$ python -q
>>> import numpy as np
>>> np.set_printoptions(suppress=True, linewidth=100)
>>> W0 = np.load("m.npy")
>>> print(W0)
[[ 1.2 -0.9 -0.2  0.1]
 [ 1.1 -2.3  0.3 -1. ]
 [-1.  -0.1 -0.7  0. ]
 [-0.9 -0.3 -0.9 -1.2]
 [-0.5  0.9 -0.7 -0.2]
 [ 0.   0.3  1.5  0.6]
 [-0.5  0.8  0.7 -1.1]
 [ 0.1  0.7 -1.3  1.5]
 [ 1.1 -1.   0.9 -1.6]
 [-0.4  0.   2.5 -2.1]
 [-1.6 -0.8 -1.5  0. ]
 [ 0.7  0.4  1.8  0.1]
 [-0.3  1.2  1.5  0.4]]
>>> Xc = (W0 - W0.mean(axis=0)) / W0.std(axis=0)
>>> print(np.argwhere(np.abs(Xc) > 2))
[[1 1]]
>>> coef = np.linalg.lstsq(np.delete(Xc, 1, axis=1), Xc[:, 1])[0]
>>> print(round(1 - np.var(Xc[:, 1] - np.delete(Xc, 1, axis=1) @ coef), 3))
0.532
>>> print(coef.round(3))
[-0.572  0.571  0.566]
>>> print(np.abs(coef).argmax())
0
>>> Y = np.array([[-1, 2], [-3, 1], [-3, -1], [1, -2]])
>>> print(np.linalg.matrix_rank(np.vstack([W0, Y.T])))
4
>>> Y @ W0
Traceback (most recent call last):
  File "<python-input-12>", line 1, in <module>
    Y @ W0
    ~~^~~~
ValueError: matmul: Input operand 1 has a mismatch in its core dimension 0, with gufunc signature (n?,k),(k,m?)->(n?,m?) (size 13 is different from 2)
>>> rng = np.random.default_rng(35)
>>> z = rng.permutation(4)
>>> Y = W0[:, z] * rng.choice([-1, 1], 4)
>>> print(Y)
[[-0.9 -0.2 -0.1  1.2]
 [-2.3  0.3  1.   1.1]
 [-0.1 -0.7 -0.  -1. ]
 [-0.3 -0.9  1.2 -0.9]
 [ 0.9 -0.7  0.2 -0.5]
 [ 0.3  1.5 -0.6  0. ]
 [ 0.8  0.7  1.1 -0.5]
 [ 0.7 -1.3 -1.5  0.1]
 [-1.   0.9  1.6  1.1]
 [ 0.   2.5  2.1 -0.4]
 [-0.8 -1.5 -0.  -1.6]
 [ 0.4  1.8 -0.1  0.7]
 [ 1.2  1.5 -0.4 -0.3]]
>>> U, _, VT = np.linalg.svd(W0.T @ Y)
>>> print(np.round(np.linalg.lstsq(W0, Y)[0], 3) + 0)
[[ 0.  0.  0.  1.]
 [ 1.  0.  0.  0.]
 [ 0.  1.  0.  0.]
 [ 0.  0. -1.  0.]]
>>> U, sig, VT = np.linalg.svd(W0, full_matrices=False)
>>> print(np.round(VT @ VT.T, 3) + 0)
[[1. 0. 0. 0.]
 [0. 1. 0. 0.]
 [0. 0. 1. 0.]
 [0. 0. 0. 1.]]
>>> print(np.round(U.T @ W0 @ VT.T, 3) + 0)
[[5.128 0.    0.    0.   ]
 [0.    4.007 0.    0.   ]
 [0.    0.    3.3   0.   ]
 [0.    0.    0.    1.516]]
>>> print(np.allclose(U * sig @ VT, W0))
True
>>> print(sig.round(3))
[5.128 4.007 3.3   1.516]
>>> print(np.round(np.abs(VT[0]), 3))
[0.258 0.108 0.83  0.483]
>>> print(np.round(U.T @ U, 3) + 0)
[[1. 0. 0. 0.]
 [0. 1. 0. 0.]
 [0. 0. 1. 0.]
 [0. 0. 0. 1.]]
>>> print(round(np.sqrt((sig ** 2).sum()), 3), round(np.linalg.norm(W0), 3))
7.453 7.453
>>> J = np.load("layer0.npy")
>>> print(J)
[[38  9 26 17 16 15]
 [ 9  9  5  4  6 10]
 [26  5 23 11 10 11]
 [17  4 11 25  8 21]
 [16  6 10  8 18  9]
 [15 10 11 21  9 27]]
>>> # symmetric
>>> Y = J / np.sqrt((J ** 2).mean(axis=1, keepdims=True))
>>> print(np.linalg.matrix_rank(J - J.mean(axis=1, keepdims=True)))
5
>>> print(np.linalg.matrix_rank(Y) == np.linalg.matrix_rank(J))
True
>>> print(np.round(np.linalg.norm(Y, axis=1), 3))
[2.449 2.449 2.449 2.449 2.449 2.449]
>>> print(Y[2].round(3))
[1.606 0.309 1.421 0.68  0.618 0.68 ]
>>> x = np.array([4, 3, 3, 5, 3, 4])
>>> print((J * x).sum(axis=1))
[450 156 317 346 242 363]
>>> print(J * x)
[[152  27  78  85  48  60]
 [ 36  27  15  20  18  40]
 [104  15  69  55  30  44]
 [ 68  12  33 125  24  84]
 [ 64  18  30  40  54  36]
 [ 60  30  33 105  27 108]]
>>> print(np.linalg.norm(J @ x) <= np.linalg.norm(J, 2) * np.linalg.norm(x) + 1e-9)
True
>>> print(J @ np.ones(6))
[121.  43.  86.  86.  67.  93.]
>>> print(J @ (2 * x))
[900 312 634 692 484 726]
>>> print(np.sign((J @ x).round(6)))
[1 1 1 1 1 1]
>>> U, sig, VT = np.linalg.svd(J, full_matrices=False)
>>> print(np.round(U.T @ J @ VT.T, 3) + 0)
[[90.225  0.     0.     0.     0.     0.   ]
 [ 0.    25.018  0.     0.     0.     0.   ]
 [ 0.     0.    12.118  0.     0.     0.   ]
 [ 0.     0.     0.     8.235  0.     0.   ]
 [ 0.     0.     0.     0.     3.814  0.   ]
 [ 0.     0.     0.     0.     0.     0.59 ]]
>>> print((sig > 1e-8).sum())
6
>>> print(np.round(VT @ VT.T, 3) + 0)
[[1. 0. 0. 0. 0. 0.]
 [0. 1. 0. 0. 0. 0.]
 [0. 0. 1. 0. 0. 0.]
 [0. 0. 0. 1. 0. 0.]
 [0. 0. 0. 0. 1. 0.]
 [0. 0. 0. 0. 0. 1.]]
>>> print(np.round(U.T @ U, 3) + 0)
[[1. 0. 0. 0. 0. 0.]
 [0. 1. 0. 0. 0. 0.]
 [0. 0. 1. 0. 0. 0.]
 [0. 0. 0. 1. 0. 0.]
 [0. 0. 0. 0. 1. 0.]
 [0. 0. 0. 0. 0. 1.]]
>>> print(np.allclose(U * sig @ VT, J))
True
>>> print(np.round(np.abs(VT[0]), 3))
[0.59  0.186 0.423 0.41  0.303 0.422]
>>> z = rng.permutation(6)
>>> Y = J[:, z] * rng.choice([-1, 1], 6)
>>> print(Y)
[[-26  38   9  16  17  15]
 [ -5   9   9   6   4  10]
 [-23  26   5  10  11  11]
 [-11  17   4   8  25  21]
 [-10  16   6  18   8   9]
 [-11  15  10   9  21  27]]
>>> U, _, VT = np.linalg.svd(J.T @ Y)
>>> print(z)
[2 0 1 4 3 5]
>>> M = np.load("a.npy")
>>> print(M)
[[ 1  1  1  1  1  1]
 [ 0 -1  0 -1  0 -1]
 [ 1 -2  1 -2  1 -2]
 [ 1  1  1  1  1  1]
 [ 0 -1  0 -1  0 -1]
 [ 1 -2  1 -2  1 -2]]
>>> # row 3 repeats row 0
>>> print(np.round(M @ np.linalg.pinv(M) @ M, 3) + 0)
[[ 1.  1.  1.  1.  1.  1.]
 [ 0. -1.  0. -1.  0. -1.]
 [ 1. -2.  1. -2.  1. -2.]
 [ 1.  1.  1.  1.  1.  1.]
 [ 0. -1.  0. -1.  0. -1.]
 [ 1. -2.  1. -2.  1. -2.]]
>>> print(np.round(np.trace(np.linalg.pinv(M) @ M), 3))
2.0
>>> print(np.abs(np.diag(np.linalg.qr(M)[1])) > 1e-9)
[ True  True False False False False]
>>> theta = np.radians(135)
>>> Rm = np.eye(6)
>>> Rm[2, 2] = Rm[0, 0] = np.cos(theta)
>>> Rm[2, 0], Rm[0, 2] = -np.sin(theta), np.sin(theta)
>>> print(Rm.round(3))
[[-0.707  0.     0.707  0.     0.     0.   ]
 [ 0.     1.     0.     0.     0.     0.   ]
 [-0.707  0.    -0.707  0.     0.     0.   ]
 [ 0.     0.     0.     1.     0.     0.   ]
 [ 0.     0.     0.     0.     1.     0.   ]
 [ 0.     0.     0.     0.     0.     1.   ]]
>>> Y = M @ Rm.T
>>> print(np.allclose(M @ M.T, Y @ Y.T))
True
>>> print(Y.round(3) + 0)
[[ 0.     1.    -1.414  1.     1.     1.   ]
 [ 0.    -1.     0.    -1.     0.    -1.   ]
 [ 0.    -2.    -1.414 -2.     1.    -2.   ]
 [ 0.     1.    -1.414  1.     1.     1.   ]
 [ 0.    -1.     0.    -1.     0.    -1.   ]
 [ 0.    -2.    -1.414 -2.     1.    -2.   ]]
>>> print(np.round(np.linalg.svd(M, compute_uv=False), 3) + 0, np.round(np.linalg.svd(Y, compute_uv=False), 3) + 0)
[6.117 3.253 0.    0.    0.    0.   ] [6.117 3.253 0.    0.    0.    0.   ]
>>> print(np.round(np.abs(Y - M).max(axis=0), 3))
[1.    0.    2.414 0.    0.    0.   ]
>>> print(np.argsort(-np.linalg.norm(M, axis=0).round(6), kind="stable")[:3])
[1 3 5]
>>> data = np.load("arr.npy")
>>> print(data)
[[ 2.97   2.534 -3.08   2.538]
 [ 0.043 -0.42  -1.722  0.184]
 [ 3.861  2.942 -4.534  3.326]
 [-0.925 -1.938 -6.421  0.781]
 [ 0.474  0.046 -2.641  1.042]
 [ 0.75  -0.452 -7.146  1.938]
 [ 0.344  0.012 -2.705  0.941]
 [ 3.286  2.959 -1.601  2.439]
 [ 0.406 -0.442 -4.407  0.992]
 [ 0.461  0.102 -2.719  0.913]
 [-1.106 -2.499 -8.06   0.911]
 [ 1.963  1.945  0.767  0.852]
 [-0.743 -1.926 -6.466  0.782]
 [ 3.573  3.915  1.668  1.763]
 [-1.045 -2.455 -7.945  0.938]
 [ 1.832  1.91   0.896  0.689]
 [ 3.661  2.303 -5.983  3.787]
 [ 4.493  5.138  1.885  2.818]
 [ 3.756  3.962  1.608  1.896]
 [ 0.734 -0.486 -7.143  1.926]
 [ 4.665  4.988  1.968  2.64 ]
 [ 1.404  0.93  -2.279  1.505]
 [ 3.744  2.961 -4.325  3.221]
 [ 3.281  2.927 -1.581  2.445]
 [ 1.881  0.93  -5.128  2.249]
 [ 0.806  0.476 -1.172  0.686]
 [ 0.669  0.444 -1.244  0.638]
 [ 3.586  3.096 -4.672  3.13 ]
 [ 1.516  1.495 -0.734  1.152]
 [-0.547 -1.586 -4.831  0.582]
 [ 0.417 -0.505 -4.313  1.22 ]
 [ 3.873  3.578 -2.858  3.126]
 [ 0.66   1.208  0.449  0.428]
 [ 0.599  0.409 -1.297  0.771]
 [ 2.835  3.142  1.087  1.508]
 [ 0.804  0.895  0.484  0.649]]
>>> Y = W0 / np.sqrt((W0 ** 2).mean(axis=1, keepdims=True))
>>> print(Y[8].round(3))
[ 0.931 -0.847  0.762 -1.355]
>>> print(np.linalg.matrix_rank(Y) == np.linalg.matrix_rank(W0))
True
>>> print(np.linalg.matrix_rank(W0 - W0.mean(axis=1, keepdims=True)))
3
>>> feats = np.load("dump.npy")
>>> print(feats)
[[ 1.78  0.36 -2.51  0.01  0.96  1.46 -2.08]
 [-2.52  0.54  2.48  0.68 -0.58 -0.62  3.46]
 [-1.32  1.    0.7  -0.63 -2.68 -3.39 -1.51]
 [-3.24 -0.09  4.03 -0.2  -2.45 -3.46  2.63]
 [-3.52  2.01  1.99  0.73 -2.35 -3.01  1.94]
 [ 0.98 -2.06  1.61 -1.61 -0.5  -0.4  -0.53]]
>>> print(round(float(np.linalg.norm(feats) ** 2 / np.linalg.norm(feats, 2) ** 2), 3))
1.304
>>> print(round(float(np.linalg.norm(feats, 2)), 3))
11.404
>>> print(round(float(np.linalg.norm(feats, "nuc")), 3))
20.628
>>> print(np.round(np.linalg.norm(feats, axis=0), 3))
[5.925 3.117 5.978 2.006 4.496 5.933 5.435]
>>> print(np.round(np.linalg.norm(feats, axis=1), 3))
[4.12  5.094 4.958 7.189 6.267 3.329]
>>> print(round(feats[3] @ feats[5], 3))
5.036
>>> print(np.linalg.matrix_rank(feats, rtol=0.1))
3
>>> print([round(float(x), 3) for x in np.linalg.svd(feats, compute_uv=False)[:3]])
[11.404, 4.828, 4.003]
>>> print(np.linalg.cond(feats) > 100)
True
>>> rank = np.linalg.matrix_rank(feats)
>>> print(rank)
4
>>> N = np.linalg.svd(feats)[2][rank:].T
>>> print(np.linalg.matrix_rank(feats.T @ feats), np.linalg.matrix_rank(feats @ feats.T))
4 4
>>> print([int(np.linalg.matrix_rank(feats[:i])) for i in range(1, len(feats) + 1)])
[1, 2, 3, 4, 4, 4]
>>> m1 = np.load("sample15.npy")
>>> print(m1)
[[ 1 -2  0  2  2  2  0 -2]
 [-2  1 -2  0  2  2  2  0]
 [ 0 -2  1 -2  0  2  2  2]
 [ 2  0 -2  1 -2  0  2  2]
 [ 2  2  0 -2  1 -2  0  2]
 [ 2  2  2  0 -2  1 -2  0]
 [ 0  2  2  2  0 -2  1 -2]
 [-2  0  2  2  2  0 -2  1]]
>>> # equal to its transpose
>>> x = np.array([0, 3, 1, 3, 0, 0, 1, 1])
>>> y = m1 @ x
>>> print(y)
[-2  3 -7  5  2  6 13  7]
>>> print(np.round(np.linalg.solve(m1, 3 * y), 3) + 0)
[0. 9. 3. 9. 0. 0. 3. 3.]
>>> print(np.round(np.linalg.solve(m1, y), 3) + 0)
[0. 3. 1. 3. 0. 0. 1. 1.]
>>> w, vecs = np.linalg.eigh(m1)
>>> x = np.array([-2, -2, -2, 0, 2, 0, 2, 1])
>>> print(np.round(vecs * np.abs(w) @ vecs.T, 3) + 0)
[[ 4.328  0.354  0.    -0.354 -1.328 -0.354  0.     0.354]
 [ 0.354  4.328  0.354  0.    -0.354 -1.328 -0.354  0.   ]
 [ 0.     0.354  4.328  0.354  0.    -0.354 -1.328 -0.354]
 [-0.354  0.     0.354  4.328  0.354  0.    -0.354 -1.328]
 [-1.328 -0.354  0.     0.354  4.328  0.354  0.    -0.354]
 [-0.354 -1.328 -0.354  0.     0.354  4.328  0.354  0.   ]
 [ 0.    -0.354 -1.328 -0.354  0.     0.354  4.328  0.354]
 [ 0.354  0.    -0.354 -1.328 -0.354  0.     0.354  4.328]]
>>> print(x @ m1 @ x)
-75
>>> print(np.allclose(m1 @ m1.T, m1.T @ m1))
True
>>> print(np.allclose(m1, m1.T))
True
>>> print(np.trace(m1))
8
>>> m1.inv()
Traceback (most recent call last):
  File "<python-input-108>", line 1, in <module>
    m1.inv()
    ^^^^^^
AttributeError: 'numpy.ndarray' object has no attribute 'inv'
>>> print((m1 + m1.T) / 2)
[[ 1. -2.  0.  2.  2.  2.  0. -2.]
 [-2.  1. -2.  0.  2.  2.  2.  0.]
 [ 0. -2.  1. -2.  0.  2.  2.  2.]
 [ 2.  0. -2.  1. -2.  0.  2.  2.]
 [ 2.  2.  0. -2.  1. -2.  0.  2.]
 [ 2.  2.  2.  0. -2.  1. -2.  0.]
 [ 0.  2.  2.  2.  0. -2.  1. -2.]
 [-2.  0.  2.  2.  2.  0. -2.  1.]]
>>> print(round(np.linalg.det(m1), 3))
77841.0
>>> print(round(float(np.abs(np.linalg.eigvals(m1)).max()), 3))
6.657
>>> G = m1.T @ m1
>>> print(np.round(np.linalg.eigvalsh(G)[::-1], 3))
[44.314 44.314 21.686 21.686  9.     9.     9.     9.   ]
>>> F = np.loadtxt("out11.csv", delimiter=",")
>>> print(F)
[[-1.826  0.78  -2.665  1.319  1.59   1.592 -2.389 -0.671  0.55  -0.069  0.282 -0.783]
 [ 1.262 -0.911  1.634  0.064  2.566  0.795  0.442  2.9   -0.509 -1.904  0.379  0.245]
 [-0.788  1.799  1.531 -0.441  0.029  1.558  1.177  1.679  2.687  2.03   0.43  -0.668]
 [ 1.477  2.403 -0.086  0.588 -0.419 -3.521  0.699 -1.127  0.664  1.325 -0.29  -0.283]
 [-0.325 -1.184  0.065 -1.152 -0.877 -1.096  1.119  3.429  1.236  0.387 -2.345  0.036]
 [-1.575  1.078 -0.289  1.224  1.84  -2.819  0.441  1.489 -0.126 -0.968 -1.505  1.677]
 [-1.572  2.41  -0.642 -1.165  1.427  0.729 -0.369 -0.766  0.935 -0.166  2.359  2.279]
 [-0.643 -2.959  0.476 -0.631 -2.265  2.867 -0.888  0.093 -0.153 -0.983  0.099 -0.251]
 [ 1.844 -1.017 -0.387 -0.034 -1.49   1.32   2.163  0.021 -2.957  1.411 -0.234  0.991]
 [ 0.431  2.863  1.104 -1.606 -1.435 -0.653  2.687  1.042 -0.918  0.049  0.416 -1.004]
 [ 1.553  3.066  1.386 -1.439  0.044 -0.97   1.565 -1.375 -0.543  0.499  1.804  0.337]
 [-0.103 -0.156 -1.952  0.47   1.204  0.612  0.734  1.169 -3.375 -0.176 -2.188  0.998]
 [ 1.298  1.458  0.238  2.08  -0.393  0.074  0.376 -0.115 -2.027  0.351 -1.714 -3.053]
 [ 1.187 -1.225 -1.388 -1.163 -0.361  2.716  0.247  1.111 -0.919  1.373 -1.049 -2.485]
 [-0.307  1.317  0.449  1.178 -2.481  0.784  1.797  1.273 -0.648 -1.04  -2.867 -0.488]
 [-1.112 -1.652  2.953  2.162  0.38  -0.201 -0.832 -0.95  -1.257  1.761 -0.053 -1.085]
 [-0.712  0.342 -0.316 -1.595 -0.763 -1.376 -1.555 -1.083 -3.15   0.801  1.3    1.846]
 [-0.94  -0.437  0.788  2.909 -0.821 -2.344  0.467 -1.912  0.508  1.611  0.809  1.135]
 [ 0.959 -2.187  2.677 -1.045  0.559  0.45  -0.025 -1.168  0.166 -1.821 -1.882 -1.507]
 [ 0.035 -0.514 -1.234  1.809  1.925  1.083 -1.7   -2.959  1.175  1.413 -0.18   0.096]
 [ 1.017  2.139  0.485 -0.512  2.028  3.257  0.349 -0.054  1.05  -1.047  1.339  0.226]
 [ 0.772  1.142 -1.485 -3.124  1.031 -0.812  0.069 -0.14   2.119  0.402  1.649  1.421]
 [-0.182 -0.878 -1.572 -0.979  0.693  1.904 -1.512 -0.18  -1.143 -2.816 -2.259 -0.021]
 [-1.152  3.675 -0.595  0.822 -0.114 -2.222 -1.083 -1.141 -0.752 -0.088 -0.767 -0.743]
 [ 1.229  0.611  0.058 -1.676 -0.614 -0.227 -0.373 -0.784 -1.713 -1.561 -3.569  1.008]
 [ 0.273 -0.755 -0.686  0.332 -0.75  -0.378  0.506  1.134 -2.443  1.106 -3.112  2.156]
 [-0.427 -0.483  0.341  2.125  3.621  0.282  2.259 -0.033 -0.958  0.838 -0.09  -0.18 ]
 [-0.912  0.11   2.605 -0.513  0.317  0.258  2.225  0.004 -0.42   0.522 -3.211 -1.109]
 [ 1.049  0.165 -0.959  0.183 -0.408 -0.197  1.997  0.747  2.641  0.141 -3.235 -0.845]
 [ 0.468 -0.151 -1.348 -0.24   0.076  2.476  1.114 -3.466 -1.246 -1.167 -0.057  0.759]
 [-0.515 -2.68  -1.048  1.4    2.243  2.316 -0.573 -0.729 -0.977  0.889  0.444  1.139]
 [-2.701 -0.963  2.35   1.278 -0.49   0.478  0.225 -1.316 -2.469 -0.036 -1.11   0.206]
 [ 0.24   0.114 -0.667 -0.389 -2.27  -0.059 -2.67  -0.967  0.94  -1.34  -2.501 -1.476]
 [-3.114  1.352 -0.438 -1.602 -2.269 -0.875 -0.458 -0.557 -1.683 -0.201 -1.008 -0.627]
 [ 1.948 -1.437  2.304 -1.972 -0.971  1.845  0.9   -0.322  0.098  1.936 -0.548  0.791]
 [ 1.427 -0.024 -1.318  0.674  0.529 -3.144  1.491  0.513 -0.688 -0.075 -1.709  2.172]
 [ 1.456  0.708 -0.296 -2.617  0.24  -0.987 -0.529  1.445 -2.169  0.643 -1.09  -2.395]
 [-0.659  1.242  1.196  2.079  0.407  1.392  2.684 -2.015 -0.875 -1.01  -0.518  1.361]
 [-2.76   2.004 -2.542  1.181  1.034 -0.216 -0.369 -0.836 -0.249 -1.572 -0.685  0.746]
 [-1.126  2.328 -0.409  1.508 -0.253 -2.398 -0.374 -1.02   2.045  0.744  1.96  -0.545]
 [-1.528  1.207  0.772 -0.672 -0.801  1.677  1.468 -0.1   -1.127  0.517 -2.828  2.238]
 [ 0.494 -2.119 -1.276  0.034  2.732  0.546 -1.187 -2.094 -1.041  1.702 -0.953 -0.44 ]]
>>> Y = F + rng.integers(-2, 3, (42, 11)) @ rng.integers(-2, 3, (11, 12))
>>> print(Y.round(3))
[[ -3.826  -4.22   13.335   2.319   2.59   -4.408  -2.389   7.329   3.55   -9.069  -1.718   4.217]
 [ -0.738  11.089   3.634   5.064  -2.434  -2.205   0.442   1.9    -0.509  -0.904 -11.621   5.245]
 [  1.212   8.799   5.531  -0.441  -4.971  -0.442  -0.823  -0.321  -0.313   6.03    0.43   -3.668]
 [ 10.477  -1.597  -6.086   3.588   2.581  -7.521  -1.301  -1.127   1.664   7.325   5.71   -2.283]
 [  7.675 -18.184  -7.935   0.848  -1.877  -0.096   5.119   3.429   9.236  11.387   1.655   6.036]
 [  6.425   7.078   4.711  -3.776   7.84   -7.819  -3.559   5.489 -15.126 -11.968   1.495 -13.323]
 [ -6.572   1.41  -13.642  -3.165  -6.573   7.729  -0.369  -9.766   5.935   5.834   4.359   5.279]
 [ -7.643   0.041   7.476   3.369  -3.265  10.867 -12.888  -2.907  -7.153 -12.983   8.099 -16.251]
 [ -1.156   4.983   1.613   4.966 -16.49    3.32   -2.837  -7.979   4.043  -1.589   0.766   6.991]
 [-10.569  -3.137  -3.896  -6.606 -10.435   6.347  -0.313  -6.958   7.082   2.049  10.416   1.996]
 [  1.553   0.066  -0.614   7.561  -2.956   2.03   -5.435  -6.375   5.457  -5.501   4.804   3.337]
 [ -1.103   1.844   4.048   1.47    9.204   4.612  -0.266   9.169 -15.375  -4.176   4.812  -9.002]
 [ 10.298  -3.542   4.238   6.08   -1.393  -7.926   3.376   2.885   2.973   4.351  -9.714   5.947]
 [ -8.813  -0.225   2.612  -3.163   2.639   3.716   0.247   2.111   1.081  -7.627  -5.049   2.515]
 [ -1.307   0.317   0.449   1.178   1.519  -0.216   2.797   5.273  -3.648   1.96   -1.867   2.512]
 [  9.888  -7.652   0.953  10.162   6.38   -3.201   3.168   4.05    3.743   5.761  -1.053  -1.085]
 [ -5.712  15.342  -9.316  -3.595   1.237   5.624  -0.555  -9.083  -8.15    1.801  -4.7    -2.154]
 [ -0.94   -2.437  -2.212   2.909  -1.821  -2.344  -1.533  -0.912  -0.492   0.611   8.809   4.135]
 [ -0.041  -3.187   3.677   1.955  -5.441   1.45   -9.025  -7.168   1.166 -12.821  -0.882  -2.507]
 [ -1.965   0.486  -5.234  -2.191   1.925   4.083   0.3    -7.959   2.175   3.413  -1.18    5.096]
 [ 10.017   5.139   4.485  -3.512   4.028  -2.743   1.349   5.946  -8.95   -4.047   1.339  -5.774]
 [ -0.228  -2.858  -5.485  -6.124   8.031   9.188  -0.931   0.86   -4.881  -5.598  15.649 -11.579]
 [ -7.182  -2.878 -14.572 -12.979   0.693   3.904   0.488  -9.18    0.857   2.184  -8.259   0.979]
 [ -4.152   9.675   3.405   1.822  -0.114  -4.222  -8.083  -4.141  -4.752  -5.088  -4.767  -4.743]
 [ -1.771   5.611   0.058   3.324   3.386  -1.227   5.627   2.216   3.287   4.439 -14.569   6.008]
 [ -2.727   2.245   3.314  -1.668   6.25    0.622  -1.494   5.134 -12.443  -6.894  -5.112  -4.844]
 [  6.573  -0.483   8.341  11.125  12.621   2.282   1.259   8.967  -9.958   0.838   5.91   -7.18 ]
 [  1.088   0.11    3.605  -5.513   5.317   2.258   6.225   4.004  -7.42   -2.478   1.789  -0.109]
 [ 12.049  -2.835  -0.959   5.183  -2.408  -7.197  -1.003   0.747   3.641   1.141  -7.235  -2.845]
 [ -0.532  -2.151   3.652   6.76   -1.924   0.476  -5.886  -5.466   4.754 -10.167  -2.057  -0.241]
 [  9.485   2.32    7.952  11.4     7.243  -5.684   1.427   8.271  -1.977  -2.111  -5.556   3.139]
 [ -2.701  -3.963   0.35   -6.722  -5.49   -1.522  -3.775  -8.316  -1.469  -8.036  -2.11   -2.794]
 [ 14.24   -7.886  12.333  -6.389   4.73   -7.059   2.33   12.033 -11.06    0.66    3.499  -7.476]
 [ -8.114  -1.648  -1.438   4.398 -10.269  -0.875   1.542  -3.557  12.317   3.799  -8.008  14.373]
 [  8.948   2.563  13.304   2.028   5.029   1.845   1.9     7.678  -9.902  -3.064  -0.548  -8.209]
 [ 14.427   3.976   9.682  15.674   3.529 -16.144   4.491  11.513   3.312  -0.075 -12.709  11.172]
 [-11.544  -0.292   3.704  -4.617  -0.76    8.013  -5.529  -3.555  -2.169  -7.357  -2.09  -10.395]
 [ -7.659  11.242   2.196  13.079   3.407   6.392   0.684  -2.015   1.125  -5.01   -4.518   2.361]
 [-13.76   10.004  -4.542  -4.819   5.034  -4.216   4.631  -0.836   3.751   3.428  -9.685   8.746]
 [ -3.126   0.328 -19.409  -6.492  -3.253   2.602   1.626 -11.02    4.045  11.744   0.96   -5.545]
 [  5.472   2.207   5.772   6.328  -4.801  -0.323  -1.532   4.9    -5.127   0.517   3.172  -1.762]
 [ -9.506   3.881   4.724   0.034   8.732   0.546  -2.187   0.906  -3.041  -5.298  -5.953   0.56 ]]
>>> print(np.abs(Y - F).sum(axis=1))
[58. 48. 34. 46. 70. 87. 61. 88. 63. 77. 50. 64. 63. 42. 22. 55. 65. 22. 42. 30. 53. 71. 61. 43.
 54. 53. 67. 39. 39. 46. 70. 44. 99. 68. 65. 97. 57. 50. 66. 70. 48. 47.]
>>> print(np.linalg.matrix_rank(Y - F, tol=1e-8))
11
